% python3 -q
>>> import numpy as np
>>> from numpy import linalg as LA
>>> np.set_printoptions(precision=1, suppress=True, linewidth=120)
>>> X = np.load("a.npy")
>>> X
array([[0, 1, 1, 4],
       [0, 2, 1, 4],
       [1, 1, 0, 0],
       [2, 1, 1, 4],
       [2, 1, 2, 8],
       [1, 0, 0, 0],
       [2, 2, 2, 8]])
>>> np.unique(X.round(6), axis=0).shape
(7, 4)
>>> np.allclose(X[:-1].T @ LA.lstsq(X[:-1].T, X[-1])[0], X[-1])
True
>>> try:
...     LA.inv(X)
... except LA.LinAlgError as e:
...     print(e)
... 
Last 2 dimensions of the array must be square
>>> feats = np.loadtxt("layer2.csv", delimiter=",")
>>> feats
array([[  3.6,  -0.5,   7.4,   3.3,   2.5,   6.8],
       [  0.2, -16.7,  -8.3, -19.8, -11.6,  -0.4],
       [  4. ,  -0.6,   9.5,   6. ,  -0.6,   6. ],
       [  1.8,  -0.3,   9.3,   3.1,   2.5,   7.5],
       [  1. , -15.9,  -7.7, -19.9, -12.6,  -1.5],
       [ -3.2, -17. ,  -7.9, -16.8, -12.2,   1.3],
       [ -0.9, -14.9,  -7.9, -17.5, -11. ,  -1.2],
       [ -1.9, -15.6,  -8.1, -17.8, -14.3,   0.6],
       [  1.6,  -0.2,  10.4,   5.9,   3.6,   7.1],
       [ -2. , -16. ,  -7.8, -18. ,  -9.6,   0.4],
       [  3.2,   0.5,  11.3,   1.9,   1.4,   7.2],
       [  3.8,  -1.4,  10. ,   4. ,   3.4,   5.5],
       [  3.9,   1.5,   9.8,   5.3,   1.5,   5.9],
       [  1.2, -15.8,  -7.4, -18.1, -13.8,  -0.8],
       [ -2.1, -16.9,  -8.5, -20.2,  -9.9,  -0.4],
       [ -1.4, -17.1,  -7.8, -18.2, -11.8,   1. ],
       [ -1.4, -15. ,  -8.9, -19.3, -12.1,   0.1],
       [  3.3,  -0.5,  10.3,   4. ,   1.5,   7.5],
       [ -1.2, -15. ,  -7.6, -17.1, -13.4,  -1.1],
       [  3.7,  -0.6,   9.6,   4.8,   0.4,   5.7],
       [ -2.1, -16.1,  -6.9, -17.8, -11.5,   0.8],
       [ -1. , -16.5,  -7.2, -17.4, -12.5,  -1.2],
       [ -0.1, -15.4,  -6.2, -18.8, -10.6,  -0.8],
       [  2.7,   1.8,   7.9,   5.9,   2. ,   7.4],
       [ -0.7, -15.8,  -7.8, -17.4, -11.2,  -0.6],
       [  1.9,  -0.7,   9.8,   3.8,   1.7,   8.1],
       [  3.9,   0.9,  12.5,   5.7,   2.2,   6.6],
       [ -0.4, -17.3,  -7.4, -18.1, -11.1,  -0.3],
       [ -2.2, -17.7,  -8.2, -17.9, -13.2,  -0.6],
       [  0.2, -15.6,  -8.6, -17.5,  -9.2,  -0.8],
       [  5.3,   0.9,   9.7,   5.4,   0.3,   6.2],
       [  2.3,  -0.4,   9.8,   5.8,   0.7,   6.2],
       [ -0.1, -15.6,  -8.2, -19.1, -13.7,  -0.4],
       [ -2.9, -16. ,  -6.7, -17.1, -10.7,  -0.2],
       [ -2.2, -15.4,  -9.1, -18. , -12.2,   1.6],
       [  2. ,   0.3,   9.6,   6.9,   3.2,   7.6]])
>>> feats @ feats
Traceback (most recent call last):
  File "<python-input-10>", line 1, in <module>
    feats @ feats
    ~~~~~~^~~~~~~
ValueError: matmul: Input operand 1 has a mismatch in its core dimension 0, with gufunc signature (n?,k),(k,m?)->(n?,m?) (size 36 is different from 6)
>>> cov = feats.T @ feats
>>> round(float(np.trace(cov)), 1), round((feats ** 2).sum(), 1)
(19491.4, np.float64(19491.4))
>>> LA.eigvalsh(cov)[::-1]
array([17418.6,  1906.5,    71.5,    52.6,    24.7,    17.6])
>>> LA.matrix_rank(cov)
np.int64(6)
>>> np.allclose(cov, cov.T)
True
>>> dist = LA.norm(feats[:, None] - feats[None], axis=-1)
>>> dist[:5, :5]
array([[ 0. , 36.1,  4.7,  2.7, 36.2],
       [36.1,  0. , 37.7, 37. ,  2. ],
       [ 4.7, 37.7,  0. ,  5. , 37.5],
       [ 2.7, 37. ,  5. ,  0. , 37. ],
       [36.2,  2. , 37.5, 37. ,  0. ]])
>>> np.flatnonzero(dist[18] < dist.mean() / 2)
array([ 1,  4,  5,  6,  7,  9, 13, 14, 15, 16, 18, 20, 21, 22, 24, 27, 28, 29, 32, 33, 34])
>>> (dist + 1e9 * np.eye(36)).round(6).argmin(axis=1)
array([ 3,  4, 19, 25,  1, 20, 24, 18, 35, 33, 17, 17, 30, 32,  9, 20, 34, 25, 21,  2, 15, 24, 24, 12,  6,  3, 12, 24,
       21, 24, 12, 19, 13, 20, 16,  8])
>>> LA.matrix_rank(dist ** 2)
np.int64(8)
>>> arr = np.load("data.npy")
>>> arr
array([[ 1. , -2.8, -0.2,  0.6, -3.1],
       [-2.6, -0.6, -5.1,  4.4, -3. ],
       [ 0.3, -1.4, -1.5,  0. , -3.4],
       [-2.3, -0.2, -3.7,  3.9, -1.4],
       [-0.5, -2.6, -1. , -2.3, -2.9],
       [ 0. , -1.2,  0.3,  0.7, -4.3],
       [-0.7, -2.2, -0.4,  1.2, -1.7],
       [-0.1, -1. , -4.9,  4. ,  0.6],
       [-0.9, -2.2, -0.3,  2. , -3.7],
       [-0.3, -1.2, -0.3,  1.2, -1.3],
       [-1.8,  1. , -4.3,  5.1, -1.4],
       [-2.8, -1.6, -2.2,  5.4, -1.7],
       [-0.5, -2.3, -1. , -0.5, -5.6],
       [ 1.2, -3.1, -1.3,  0.2, -3.5],
       [-3.1,  0.9, -3. ,  4.1, -0.8],
       [ 0.6, -2.9, -1. , -0.1, -3.3],
       [-1. ,  0.5, -3.3,  3.6, -0.6],
       [-0.9, -2. , -1.7,  1.5, -2.4],
       [-3. , -0.5, -3.2,  5.2, -0.8],
       [-0.9, -0.2, -4. ,  4.1,  0. ],
       [-2.4, -1.2, -3.8,  3.7, -0.2]])
>>> B = np.c_[arr[:, :2] @ np.array([[-4, 3], [5, -5]]), np.array([-1, 3, -6, 5, 3, 8, 2, -6, -6, 4, 8, 5, -5, -6, 1, -7, 1, -1, 4, 0, 5])]
>>> B
array([[-18. ,  17. ,  -1. ],
       [  7.4,  -4.8,   3. ],
       [ -8.2,   7.9,  -6. ],
       [  8.2,  -5.9,   5. ],
       [-11. ,  11.5,   3. ],
       [ -6. ,   6. ,   8. ],
       [ -8.2,   8.9,   2. ],
       [ -4.6,   4.7,  -6. ],
       [ -7.4,   8.3,  -6. ],
       [ -4.8,   5.1,   4. ],
       [ 12.2, -10.4,   8. ],
       [  3.2,  -0.4,   5. ],
       [ -9.5,  10. ,  -5. ],
       [-20.3,  19.1,  -6. ],
       [ 16.9, -13.8,   1. ],
       [-16.9,  16.3,  -7. ],
       [  6.5,  -5.5,   1. ],
       [ -6.4,   7.3,  -1. ],
       [  9.5,  -6.5,   4. ],
       [  2.6,  -1.7,   0. ],
       [  3.6,  -1.2,   5. ]])
>>> LA.matrix_rank(B)
np.int64(3)
>>> LA.matrix_rank(np.c_[arr, B])
np.int64(6)
>>> B = np.array([[-2, -2, 2, -1], [1, 1, 2, -2]])
>>> W0 = B.T @ B
>>> W0
array([[ 5,  5, -2,  0],
       [ 5,  5, -2,  0],
       [-2, -2,  8, -6],
       [ 0,  0, -6,  5]])
>>> # rows and columns are dependent
>>> rank = LA.matrix_rank(W0)
>>> rank
np.int64(2)
>>> null = LA.svd(W0)[2][rank:].T
>>> [int(LA.matrix_rank(np.delete(W0, i, axis=0))) for i in range(4)]
[2, 2, 2, 2]
>>> np.allclose(W0 @ null, 0)
True
>>> null.shape
(4, 2)
>>> w, evecs = LA.eigh(W0)
>>> x = np.array([3, 0, 0, 3])
>>> np.abs(W0).sum(axis=1).max(), np.abs(w).max()
(np.int64(18), np.float64(14.0))
>>> np.round(LA.eigvalsh(W0[1:, 1:]), 1) + 0
array([ 0.,  5., 13.])
>>> np.round(evecs * np.maximum(w, 0) @ evecs.T, 1) + 0
array([[ 5.,  5., -2.,  0.],
       [ 5.,  5., -2.,  0.],
       [-2., -2.,  8., -6.],
       [ 0.,  0., -6.,  5.]])
>>> round(float(LA.eigvals(W0).sum().real), 1)
23.0
>>> np.round(np.poly(W0), 1) + 0
array([  1., -23., 126.,   0.,   0.])
>>> np.round(LA.det(W0.T), 1)
np.float64(0.0)
>>> np.einsum("ij,ji->", W0, W0)
np.int64(277)
>>> Uu, sv, Vt = LA.svd(W0)
>>> evecs = Vt[:(sv > 1e-8).sum()]
>>> rng = np.random.default_rng(6657)
>>> x = W0[0] + 5 * W0[3] + rng.integers(2) * np.eye(4)[2]
>>> x
array([  5.,   5., -32.,  25.])
>>> np.allclose(evecs.T @ evecs @ x, x)
True
>>> round(float(LA.norm(x - evecs.T @ evecs @ x)), 1)
0.0
>>> data = np.load("w.npy")
>>> data
array([[2, 1, 2, 1, 1, 3],
       [1, 2, 3, 0, 3, 3],
       [1, 3, 2, 0, 2, 0],
       [2, 3, 0, 3, 1, 3],
       [3, 0, 1, 0, 3, 0],
       [2, 0, 0, 0, 0, 1]])
>>> f = np.array([3, 0])
>>> np.convolve(data[3], f)
array([6, 9, 0, 9, 3, 9, 0])
>>> np.array([np.convolve(row, f, "same") for row in data])
array([[6, 3, 6, 3, 3, 9],
       [3, 6, 9, 0, 9, 9],
       [3, 9, 6, 0, 6, 0],
       [6, 9, 0, 9, 3, 9],
       [9, 0, 3, 0, 9, 0],
       [6, 0, 0, 0, 0, 3]])
>>> f = np.array([-6, -7, -3, -8, -6, 0])
>>> B = data + np.outer(f, np.eye(6)[0])
>>> LA.matrix_rank(B - data)
np.int64(1)
>>> B
array([[-4.,  1.,  2.,  1.,  1.,  3.],
       [-6.,  2.,  3.,  0.,  3.,  3.],
       [-2.,  3.,  2.,  0.,  2.,  0.],
       [-6.,  3.,  0.,  3.,  1.,  3.],
       [-3.,  0.,  1.,  0.,  3.,  0.],
       [ 2.,  0.,  0.,  0.,  0.,  1.]])
>>> w1 = np.array([[2, 2, 3, 1, 3],
...     [1, 1, 3, 1, 2],
...     [1, 2, 3, 1, 3],
...     [0, 1, 0, 0, 1],
...     [3, 3, 0, 2, 2],
...     [2, 0, 3, 2, 1]])
>>> b = np.array([4, 0, 3, 1, 2])
>>> act = np.maximum(B @ w1 + b, 0)
>>> (act > 0).astype(int)
array([[1, 1, 1, 1, 1],
       [1, 1, 1, 1, 1],
       [1, 1, 1, 1, 1],
       [1, 0, 1, 1, 0],
       [1, 1, 0, 1, 1],
       [1, 1, 1, 1, 1]])
>>> basis = np.array([[-2, -1, -1], [2, 1, 1], [-2, 2, 2], [-1, -2, 2], [-1, 0, -1]])
>>> w1 @ basis
array([[-10,   4,   5],
       [ -9,   4,   6],
       [ -8,   5,   6],
       [  1,   1,   0],
       [ -4,  -4,   2],
       [-13,   0,   7]])
>>> (act @ basis).round(6).argmax(axis=1)
array([2, 2, 2, 2, 2, 2])
>>> mat = np.load("out14.npy")
>>> mat
array([[ 0,  4,  1, -2, -3,  1],
       [-4,  0,  4,  5,  1,  2],
       [-1, -4,  0,  3,  3,  6],
       [ 2, -5, -3,  0,  1, -5],
       [ 3, -1, -3, -1,  0, -2],
       [-1, -2, -6,  5,  2,  0]])
>>> # skew-symmetric
>>> B = mat + rng.integers(-2, 3, (6, 4)) @ rng.integers(-2, 3, (4, 6))
>>> B
array([[ -3,   6,  -4,  -1,  -7,  -1],
       [ -2,  -1,   3,   6,   4,  -2],
       [ -5,  -1,   3,   1,   0,   6],
       [ -8,   7,  -4,   8,  -6, -15],
       [ -5,   9,   5,   3,  -4,  -6],
       [ -2,   0, -11,  10,   0,  -2]])
>>> np.abs(B - mat).sum(axis=1)
array([17, 12, 15, 48, 38, 17])
>>> LA.matrix_rank(B - mat, tol=1e-8)
np.int64(4)
